$ python -q
>>> import numpy as np
>>> np.set_printoptions(precision=2, suppress=True, linewidth=140)
>>> def tidy(a):
...     return np.round(a, 2) + 0
... 
>>> feats = np.load("arr.npy")
>>> feats
array([[ 1.84,  1.34, -0.21,  0.12, -1.94],
       [-2.36, -0.13, -0.24,  1.83, -0.02],
       [-1.64, -0.83,  2.04,  0.7 ,  0.99],
       [-1.17, -2.5 ,  1.08, -0.27, -0.36],
       [-1.68, -1.26, -0.64, -0.41, -2.  ],
       [ 0.99,  2.02,  0.85,  1.2 ,  1.33],
       [-2.  ,  0.91,  0.6 , -0.12,  1.95],
       [-2.49,  1.  , -1.19,  0.37, -0.48],
       [-1.81, -1.18,  2.04, -0.38, -0.21],
       [ 1.82,  0.62,  0.41, -2.15,  0.72],
       [ 0.78,  0.5 , -2.35,  1.55,  0.46],
       [ 1.16, -1.57, -0.56,  2.14, -0.55],
       [ 0.98, -0.37, -2.1 , -1.25, -1.38],
       [ 0.93,  2.54,  0.41, -1.04, -0.66],
       [ 0.27, -1.56,  0.68,  0.38,  2.43]])
>>> U, sv, VT = np.linalg.svd(feats, full_matrices=False)
>>> (sv > 1e-8).sum()
np.int64(5)
>>> print(tidy(sv))
[7.06 5.53 4.82 4.61 3.16]
>>> tidy(np.cumsum(sv ** 2) / np.sum(sv ** 2))
array([0.37, 0.6 , 0.77, 0.93, 1.  ])
>>> tidy(U.T @ U)
array([[1., 0., 0., 0., 0.],
       [0., 1., 0., 0., 0.],
       [0., 0., 1., 0., 0.],
       [0., 0., 0., 1., 0.],
       [0., 0., 0., 0., 1.]])
>>> print(tidy(sv / sv[0]))
[1.   0.78 0.68 0.65 0.45]
>>> tidy(np.abs(VT[0]))
array([0.75, 0.48, 0.36, 0.18, 0.22])
>>> np.abs(U[:, 0]).round(6).argmax()
np.int64(2)
>>> P = feats @ np.linalg.solve(feats.T @ feats, feats.T)
>>> tidy(P @ feats[:, 4])
array([-1.94, -0.02,  0.99, -0.36, -2.  ,  1.33,  1.95, -0.48, -0.21,  0.72,  0.46, -0.55, -1.38, -0.66,  2.43])
>>> tidy(np.linalg.eigvalsh(P))
array([0., 0., 0., 0., 0., 0., 0., 0., 0., 0., 1., 1., 1., 1., 1.])
>>> np.linalg.matrix_rank(np.eye(15) - P)
np.int64(10)
>>> tidy(np.diag(P))
array([0.37, 0.29, 0.23, 0.25, 0.3 , 0.36, 0.35, 0.38, 0.27, 0.33, 0.38, 0.45, 0.34, 0.31, 0.38])
>>> np.allclose(P @ P, P)
True
>>> W0 = np.loadtxt("a.csv", delimiter=",")
>>> W0
array([[-1., -2.,  2., -2.,  1., -2.,  0.],
       [-1., -1., -1.,  1.,  1.,  0., -1.],
       [ 1.,  0.,  0.,  0.,  0.,  1.,  2.],
       [ 0.,  0.,  2., -2., -2.,  0.,  2.],
       [-2.,  0., -2.,  1., -1., -1., -2.],
       [ 1.,  2.,  1., -1.,  0.,  2., -2.],
       [ 2.,  0.,  2.,  0.,  0.,  0.,  1.]])
>>> rng = np.random.default_rng(25734)
>>> labels = rng.permutation(7)
>>> A2 = W0[:, labels] * rng.choice([-1, 1], 7)
>>> A2
array([[-0., -1.,  2.,  2., -1., -2., -2.],
       [ 1., -1., -0.,  1., -1.,  1.,  1.],
       [-2.,  1., -1., -0., -0.,  0., -0.],
       [-2.,  0., -0., -0.,  2., -2., -2.],
       [ 2., -2.,  1., -0.,  1.,  1.,  2.],
       [ 2.,  1., -2., -2., -0., -1., -1.],
       [-1.,  2., -0., -0., -0.,  0., -2.]])
>>> U, _, VT = np.linalg.svd(W0.T @ A2)
>>> tidy(np.linalg.lstsq(W0, A2)[0])
array([[ 0.,  1.,  0.,  0.,  0.,  0.,  0.],
       [ 0.,  0.,  0., -1.,  0.,  0.,  0.],
       [ 0.,  0.,  0.,  0.,  0.,  0., -1.],
       [ 0.,  0.,  0.,  0.,  0.,  1.,  0.],
       [ 0.,  0.,  0.,  0., -1.,  0.,  0.],
       [ 0.,  0., -1.,  0.,  0.,  0.,  0.],
       [-1.,  0.,  0.,  0.,  0.,  0.,  0.]])
>>> tidy(U @ VT)
array([[ 0.,  1.,  0.,  0.,  0.,  0.,  0.],
       [ 0.,  0.,  0., -1.,  0.,  0.,  0.],
       [ 0.,  0.,  0.,  0.,  0.,  0., -1.],
       [ 0.,  0.,  0.,  0.,  0.,  1.,  0.],
       [ 0.,  0.,  0.,  0., -1.,  0.,  0.],
       [ 0.,  0., -1.,  0.,  0.,  0.,  0.],
       [-1.,  0.,  0.,  0.,  0.,  0.,  0.]])
>>> labels
array([6, 0, 5, 1, 4, 3, 2])
>>> m1 = np.loadtxt("x.csv", delimiter=",")
>>> tidy(m1)
array([[0.27, 0.05, 0.09, 0.23, 0.05, 0.05, 0.14, 0.14],
       [0.12, 0.08, 0.21, 0.04, 0.12, 0.21, 0.21, 0.  ],
       [0.1 , 0.17, 0.14, 0.17, 0.1 , 0.03, 0.1 , 0.17],
       [0.12, 0.19, 0.15, 0.08, 0.08, 0.15, 0.15, 0.08],
       [0.13, 0.17, 0.17, 0.13, 0.07, 0.1 , 0.07, 0.17],
       [0.19, 0.04, 0.12, 0.04, 0.12, 0.19, 0.12, 0.19],
       [0.15, 0.19, 0.  , 0.08, 0.04, 0.12, 0.23, 0.19],
       [0.18, 0.09, 0.14, 0.14, 0.05, 0.18, 0.14, 0.09]])
>>> A2 = np.c_[feats[:, :2] @ np.array([[-2, 3], [2, 1]]), np.array([3, 2, 0, 0, 1, 2, 3, 0, 0, 2, 2, 1, 1, 3, 2])]
>>> tidy(A2)
array([[-1.  ,  6.86,  3.  ],
       [ 4.46, -7.21,  2.  ],
       [ 1.62, -5.75,  0.  ],
       [-2.66, -6.01,  0.  ],
       [ 0.84, -6.3 ,  1.  ],
       [ 2.06,  4.99,  2.  ],
       [ 5.82, -5.09,  3.  ],
       [ 6.98, -6.47,  0.  ],
       [ 1.26, -6.61,  0.  ],
       [-2.4 ,  6.08,  2.  ],
       [-0.56,  2.84,  2.  ],
       [-5.46,  1.91,  1.  ],
       [-2.7 ,  2.57,  1.  ],
       [ 3.22,  5.33,  3.  ],
       [-3.66, -0.75,  2.  ]])
>>> tidy(np.linalg.norm(A2 - feats @ np.linalg.lstsq(feats, A2)[0], axis=0))
array([0.  , 0.  , 6.47])
>>> tidy(np.linalg.norm(np.linalg.qr(feats)[0].T @ A2, axis=0) ** 2 / ((A2 ** 2).sum(axis=0) + 1e-12))
array([1.  , 1.  , 0.16])
>>> tidy(np.linalg.lstsq(feats, A2[:, 0])[0])
array([-2.,  2.,  0.,  0.,  0.])
>>> np.linalg.matrix_rank(np.c_[feats, A2])
np.int64(6)
>>> A2 = m1 / np.sqrt((m1 ** 2).mean(axis=1, keepdims=True))
>>> print(tidy(np.linalg.norm(A2, axis=1)))
[2.83 2.83 2.83 2.83 2.83 2.83 2.83 2.83]
>>> tidy(A2[0])
array([1.83, 0.3 , 0.61, 1.52, 0.3 , 0.3 , 0.91, 0.91])
>>> tidy(m1 - m1.mean(axis=1, keepdims=True))
array([[ 0.15, -0.08, -0.03,  0.1 , -0.08, -0.08,  0.01,  0.01],
       [ 0.  , -0.04,  0.08, -0.08,  0.  ,  0.08,  0.08, -0.12],
       [-0.02,  0.05,  0.01,  0.05, -0.02, -0.09, -0.02,  0.05],
       [-0.01,  0.07,  0.03, -0.05, -0.05,  0.03,  0.03, -0.05],
       [ 0.01,  0.04,  0.04,  0.01, -0.06, -0.02, -0.06,  0.04],
       [ 0.07, -0.09, -0.01, -0.09, -0.01,  0.07, -0.01,  0.07],
       [ 0.03,  0.07, -0.12, -0.05, -0.09, -0.01,  0.11,  0.07],
       [ 0.06, -0.03,  0.01,  0.01, -0.08,  0.06,  0.01, -0.03]])
>>> t3 = np.stack([m1, 4 * m1, m1[::-1]])
>>> t3.shape
(3, 8, 8)
>>> (t3 @ m1.T).shape
(3, 8, 8)
>>> print(np.linalg.matrix_rank(t3))
[8 8 8]
>>> m1.sum(axis=1)
array([1., 1., 1., 1., 1., 1., 1., 1.])
>>> print(tidy(np.linalg.matrix_power(m1, 2)))
[[0.18 0.12 0.11 0.13 0.06 0.11 0.15 0.13]
 [0.16 0.13 0.11 0.11 0.08 0.11 0.14 0.16]
 [0.15 0.13 0.14 0.11 0.08 0.13 0.15 0.11]
 [0.16 0.12 0.12 0.11 0.08 0.13 0.15 0.13]
 [0.16 0.12 0.14 0.12 0.08 0.13 0.14 0.12]
 [0.18 0.11 0.11 0.13 0.07 0.12 0.13 0.14]
 [0.17 0.11 0.11 0.1  0.07 0.15 0.17 0.12]
 [0.17 0.11 0.12 0.12 0.08 0.12 0.15 0.14]]
>>> m1 @ np.ones(8)
array([1., 1., 1., 1., 1., 1., 1., 1.])
>>> p = np.eye(8)[3]
>>> for _ in range(6):
...     p = p @ m1
...     print(p.round(2))
... 
[0.12 0.19 0.15 0.08 0.08 0.15 0.15 0.08]
[0.16 0.12 0.12 0.11 0.08 0.13 0.15 0.13]
[0.17 0.12 0.12 0.12 0.08 0.13 0.15 0.13]
[0.17 0.12 0.12 0.12 0.07 0.13 0.15 0.13]
[0.17 0.12 0.12 0.12 0.07 0.13 0.15 0.13]
[0.17 0.12 0.12 0.12 0.07 0.13 0.15 0.13]
>>> A2 = m1 + rng.integers(-2, 3, (8, 1)) @ rng.integers(-2, 3, (1, 8))
>>> tidy(A2)
array([[-1.73,  2.05, -3.91, -3.77, -3.95, -1.95,  4.14, -1.86],
       [-0.88,  1.08, -1.79, -1.96, -1.88, -0.79,  2.21, -1.  ],
       [-0.9 ,  1.17, -1.86, -1.83, -1.9 , -0.97,  2.1 , -0.83],
       [ 1.12, -0.81,  2.15,  2.08,  2.08,  1.15, -1.85,  1.08],
       [-0.87,  1.17, -1.83, -1.87, -1.93, -0.9 ,  2.07, -0.83],
       [ 0.19,  0.04,  0.12,  0.04,  0.12,  0.19,  0.12,  0.19],
       [ 0.15,  0.19,  0.  ,  0.08,  0.04,  0.12,  0.23,  0.19],
       [ 0.18,  0.09,  0.14,  0.14,  0.05,  0.18,  0.14,  0.09]])
>>> print(tidy(A2 - m1))
[[-2.  2. -4. -4. -4. -2.  4. -2.]
 [-1.  1. -2. -2. -2. -1.  2. -1.]
 [-1.  1. -2. -2. -2. -1.  2. -1.]
 [ 1. -1.  2.  2.  2.  1. -2.  1.]
 [-1.  1. -2. -2. -2. -1.  2. -1.]
 [ 0.  0.  0.  0.  0.  0.  0.  0.]
 [ 0.  0.  0.  0.  0.  0.  0.  0.]
 [ 0.  0.  0.  0.  0.  0.  0.  0.]]
>>> np.abs(A2 - m1).sum(axis=1)
array([24., 12., 12., 12., 12.,  0.,  0.,  0.])
>>> X = np.load("dump.npy")
>>> X
array([[ 2,  0,  0],
       [ 2, -1,  0],
       [ 0,  1,  0]])
>>> np.kron(np.eye(2, dtype=int), X)
array([[ 2,  0,  0,  0,  0,  0],
       [ 2, -1,  0,  0,  0,  0],
       [ 0,  1,  0,  0,  0,  0],
       [ 0,  0,  0,  2,  0,  0],
       [ 0,  0,  0,  2, -1,  0],
       [ 0,  0,  0,  0,  1,  0]])
>>> tidy(np.linalg.eigvals(X))
array([ 0., -1.,  2.])
>>> tidy(np.linalg.det(X.T))
np.float64(0.0)
>>> tidy(np.linalg.eigvals(X).sum().real)
np.float64(1.0)
>>> tidy(np.linalg.det(X[::-1]))
np.float64(0.0)
>>> np.poly(X)
array([ 1., -1., -2.,  0.])
>>> tidy(np.linalg.det(2 * X)), tidy(np.linalg.det(X))
(np.float64(0.0), np.float64(0.0))
>>> mat = np.array([[3, -1, 0, 2, -2, -3, 1, 1, 0],
...     [0, 1, 2, -2, 3, 1, -1, -1, 3],
...     [-3, 3, -1, 0, 0, 1, 0, 1, 1],
...     [2, 0, 2, 1, -1, 2, -3, 3, -2],
...     [-3, -3, -1, 2, -1, 3, 1, -3, 3],
...     [-1, -1, 3, 3, -3, 0, 1, -2, 1],
...     [2, -1, 1, 0, 2, 2, -3, -2, -1]])
>>> mat[-1] = mat[0] + 2 * mat[1]
>>> mat
array([[ 3, -1,  0,  2, -2, -3,  1,  1,  0],
       [ 0,  1,  2, -2,  3,  1, -1, -1,  3],
       [-3,  3, -1,  0,  0,  1,  0,  1,  1],
       [ 2,  0,  2,  1, -1,  2, -3,  3, -2],
       [-3, -3, -1,  2, -1,  3,  1, -3,  3],
       [-1, -1,  3,  3, -3,  0,  1, -2,  1],
       [ 3,  1,  4, -2,  4, -1, -1, -1,  6]])
>>> mat @ mat
Traceback (most recent call last):
  File "<python-input-66>", line 1, in <module>
    mat @ mat
    ~~~~^~~~~
ValueError: matmul: Input operand 1 has a mismatch in its core dimension 0, with gufunc signature (n?,k),(k,m?)->(n?,m?) (size 7 is different from 9)
>>> C2 = mat.T @ mat
>>> tidy(np.linalg.eigvalsh(C2)[::-1])
array([112.44,  75.17,  50.78,  29.2 ,  14.93,   6.48,   0.  ,   0.  ,   0.  ])
>>> tidy(np.linalg.svd(mat, compute_uv=False) ** 2)
array([112.44,  75.17,  50.78,  29.2 ,  14.93,   6.48,   0.  ])
>>> np.linalg.matrix_rank(C2)
np.int64(6)
>>> M = np.load("mat.npy")
>>> M
array([[4, 4, 5, 7, 6, 6, 7, 7],
       [5, 5, 6, 8, 7, 7, 8, 8],
       [2, 2, 3, 5, 4, 4, 5, 5],
       [4, 4, 5, 7, 6, 6, 7, 7]])
>>> x0 = np.array([1, 2, 1, 2, 0, -1, -1, -1])
>>> target = m1 @ x0
>>> tidy(target)
array([ 0.59,  0.17,  0.62,  0.42,  0.57, -0.04,  0.15,  0.36])
>>> tidy(np.linalg.solve(m1, target + m1[:, 5]))
array([ 1.,  2.,  1.,  2.,  0.,  0., -1., -1.])
>>> print(tidy(np.linalg.solve(m1, m1[:, 3])))
[0. 0. 0. 1. 0. 0. 0. 0.]
>>> tidy(np.linalg.solve(m1, 4 * target))
array([ 4.,  8.,  4.,  8.,  0., -4., -4., -4.])
